$ ipython --no-banner

In [1]: import numpy as np

In [2]: from numpy import linalg as LA

In [3]: np.set_printoptions(precision=2, suppress=True, linewidth=100)

In [4]: m1 = np.cumsum(np.array([[-1, 2, 2, -1],
   ...:     [-1, 3, 2, -1],
   ...:     [-2, 2, -1, 0],
   ...:     [2, 2, 0, 2],
   ...:     [0, -1, 0, 0],
   ...:     [3, 0, -3, -3],
   ...:     [2, -2, 2, -2],
   ...:     [2, 1, -1, 3],
   ...:     [1, -2, -3, 2],
   ...:     [-1, -2, -1, 1],
   ...:     [-2, 1, -2, 2],
   ...:     [-3, 3, 1, -1],
   ...:     [0, -2, -3, 1],
   ...:     [0, -2, -3, 0],
   ...:     [2, -1, -2, 1],
   ...:     [3, 3, -3, -2],
   ...:     [-3, 1, -2, 0],
   ...:     [2, 1, 0, -1],
   ...:     [-1, -1, -1, 1],
   ...:     [-2, 1, 0, 1],
   ...:     [-1, 3, 3, 0],
   ...:     [0, -3, 2, -2]]), axis=0)

In [5]: m1
Out[5]: 
array([[ -1,   2,   2,  -1],
       [ -2,   5,   4,  -2],
       [ -4,   7,   3,  -2],
       [ -2,   9,   3,   0],
       [ -2,   8,   3,   0],
       [  1,   8,   0,  -3],
       [  3,   6,   2,  -5],
       [  5,   7,   1,  -2],
       [  6,   5,  -2,   0],
       [  5,   3,  -3,   1],
       [  3,   4,  -5,   3],
       [  0,   7,  -4,   2],
       [  0,   5,  -7,   3],
       [  0,   3, -10,   3],
       [  2,   2, -12,   4],
       [  5,   5, -15,   2],
       [  2,   6, -17,   2],
       [  4,   7, -17,   1],
       [  3,   6, -18,   2],
       [  1,   7, -18,   3],
       [  0,  10, -15,   3],
       [  0,   7, -13,   1]])

In [6]: P = m1 @ LA.solve(m1.T @ m1, m1.T)

In [7]: LA.matrix_rank(np.eye(22) - P)
Out[7]: np.int64(18)

In [8]: np.round(P @ m1[:, 2], 2) + 0
Out[8]: 
array([  2.,   4.,   3.,   3.,   3.,   0.,   2.,   1.,  -2.,  -3.,  -5.,  -4.,  -7., -10., -12.,
       -15., -17., -17., -18., -18., -15., -13.])
